% python3 -q
>>> import numpy as np
>>> import numpy.linalg as la
>>> np.set_printoptions(precision=1, suppress=True, linewidth=100)
>>> def rnd(a):
...     return np.round(a, 1) + 0
... 
>>> F = np.load("data.npy")
>>> F
array([[-30,  39, -37, -33, -11,  28],
       [ -6,  14,  -4, -10, -12,  10],
       [ 36, -38,  17,   4, -19, -23],
       [-15,  16, -24, -18,  -2,  12]])
>>> # rows and columns are dependent
>>> rk = la.matrix_rank(F)
>>> rk
np.int64(3)
>>> N = la.svd(F)[2][rk:].T
>>> N.shape
(6, 3)
>>> [int(la.matrix_rank(np.delete(F, i, axis=0))) for i in range(4)]
[3, 3, 3, 3]
>>> [int(la.matrix_rank(F[:, :j + 1])) for j in range(6)]
[1, 2, 3, 3, 3, 3]
>>> feats = np.load("mat.npy")
>>> feats
array([[16. ,  8. , 16.1, 19.9,  4. ,  4.2,  4. , 12.2],
       [20. , 10.1, 20.1, 25.2,  4.9,  5. ,  4.9, 15.1],
       [ 8.2,  3.9,  8.2, 10.1,  1.9,  2. ,  2. ,  6.1],
       [12. ,  6. , 11.8, 15. ,  3.2,  3.1,  2.9,  9. ]])
>>> np.count_nonzero(feats)
np.int64(32)
>>> la.matrix_rank(feats)
np.int64(4)
>>> rnd(la.svd(feats, compute_uv=False))
array([63. ,  0.4,  0.3,  0.2])
>>> np.unravel_index(np.abs(feats).argmax(), feats.shape)
(np.int64(1), np.int64(3))
>>> np.zeros(4, 8)
Traceback (most recent call last):
  File "<python-input-19>", line 1, in <module>
    np.zeros(4, 8)
    ~~~~~~~~^^^^^^
TypeError: Cannot interpret '8' as a data type
>>> feats.shape
(4, 8)
>>> rnd(feats.sum(axis=0))
array([56.2, 28. , 56.2, 70.2, 14. , 14.3, 13.8, 42.4])
>>> out = np.array([[5, 2, 2],
...     [3, 2, 4],
...     [2, 5, 3],
...     [4, 4, 5],
...     [2, 3, 0],
...     [4, 5, 5],
...     [3, 0, 1],
...     [4, 4, 1]])
>>> rnd(out.T @ feats.T)
array([[301.4, 376.2, 151.7, 225.1],
       [289.9, 361.6, 145.7, 216.1],
       [249. , 311.7, 125.2, 185.8]])
>>> rnd(np.einsum("ij,ij->i", feats, feats))
array([1173.7, 1842.1,  300.5,  653.5])
>>> la.matrix_rank(feats @ out)
np.int64(3)
>>> out @ feats
Traceback (most recent call last):
  File "<python-input-26>", line 1, in <module>
    out @ feats
    ~~~~^~~~~~~
ValueError: matmul: Input operand 1 has a mismatch in its core dimension 0, with gufunc signature (n?,k),(k,m?)->(n?,m?) (size 4 is different from 3)
>>> rnd(np.einsum("ik,kj->ij", feats, out))
array([[301.4, 289.9, 249. ],
       [376.2, 361.6, 311.7],
       [151.7, 145.7, 125.2],
       [225.1, 216.1, 185.8]])
>>> gram = feats.T @ feats
>>> rnd(la.svd(feats, compute_uv=False) ** 2)
array([3969.6,    0.1,    0.1,    0. ])
>>> Uu, sigma, vt = la.svd(feats)
>>> np.argmax(sigma[:-1] / (sigma[1:] + 1e-6)) + 1
np.int64(1)
>>> out = Uu[:, :1] @ np.diag(sigma[:1]) @ vt[:1]
>>> rnd(la.norm(feats - out) / la.norm(feats))
np.float64(0.0)
>>> la.matrix_rank(out)
np.int64(1)
>>> rnd(np.abs(feats - out).max())
np.float64(0.2)
>>> rnd(out)
array([[16. ,  8. , 16. , 20. ,  4. ,  4.1,  3.9, 12.1],
       [20.1, 10. , 20.1, 25.1,  5. ,  5.1,  4.9, 15.2],
       [ 8.1,  4.1,  8.1, 10.1,  2. ,  2.1,  2. ,  6.1],
       [11.9,  6. , 12. , 15. ,  3. ,  3. ,  2.9,  9. ]])
>>> la.matrix_rank(feats, rtol=0.05)
np.int64(1)
>>> J = np.load("m.npy")
>>> rnd(J)
array([[-0.8, -0.8, -0.9,  0.9, -0.8, -1.5, -0.9,  2.5, -0.3,  1.8],
       [-0.5, -0.7,  2.2, -1.8,  1.6,  0.7, -0.5,  0.3, -1. ,  1.8],
       [-1. , -2.6,  0.3,  0. , -0.6, -1. ,  1.6, -1.5,  1.2,  0.6],
       [-0.6,  1.8,  0.8, -0.2, -0.2, -2.1,  2.1, -0.1, -1.7,  0.2],
       [-0.6, -0.8,  2.3,  1.7, -1.4,  0.2, -1. ,  0. , -1.2, -1.4],
       [ 2.3, -1.3,  0.8, -0.1,  0.9, -0.7,  1.3,  1.9,  0.2, -1.3],
       [ 1.5,  0.1,  0.4, -2.2, -2.9, -0.3, -0.5, -0.1,  0. ,  0.4],
       [ 0.1, -0.6, -0.5, -0.9,  1.2, -2.4, -2.1, -1.1, -0.5, -1.2],
       [ 2.1, -0.7, -0.7,  1.4,  0.1,  0.2,  0.1, -1.4, -2. ,  1.6],
       [ 1.1,  1.3,  1.7,  1.2,  0.3, -1.1, -0.8, -0.5,  2.2,  1.2]])
>>> rnd(np.sort(np.abs(la.eigvals(J))))
array([4., 4., 4., 4., 4., 4., 4., 4., 4., 4.])
>>> np.allclose(J, J.T)
False
>>> np.allclose(J @ J.T, J.T @ J)
True
>>> rnd((J + J.T) / 2)
array([[-0.8, -0.6, -0.9,  0.1, -0.7,  0.4,  0.3,  1.3,  0.9,  1.5],
       [-0.6, -0.7, -0.2,  0. ,  0.4, -0.3, -0.2, -0.2, -0.8,  1.5],
       [-0.9, -0.2,  0.3,  0.4,  0.9, -0.1,  1. , -1. ,  0.3,  1.2],
       [ 0.1,  0. ,  0.4, -0.2,  0.8, -1.1, -0.1, -0.5, -0.1,  0.7],
       [-0.7,  0.4,  0.9,  0.8, -1.4,  0.6, -1.9,  0.6, -0.5, -0.5],
       [ 0.4, -0.3, -0.1, -1.1,  0.6, -0.7,  0.5, -0.2,  0.2, -1.2],
       [ 0.3, -0.2,  1. , -0.1, -1.9,  0.5, -0.5, -1.1,  0.1, -0.2],
       [ 1.3, -0.2, -1. , -0.5,  0.6, -0.2, -1.1, -1.1, -1. , -0.8],
       [ 0.9, -0.8,  0.3, -0.1, -0.5,  0.2,  0.1, -1. , -2. ,  1.9],
       [ 1.5,  1.5,  1.2,  0.7, -0.5, -1.2, -0.2, -0.8,  1.9,  1.2]])
>>> rnd(np.trace(J))
np.float64(-5.9)
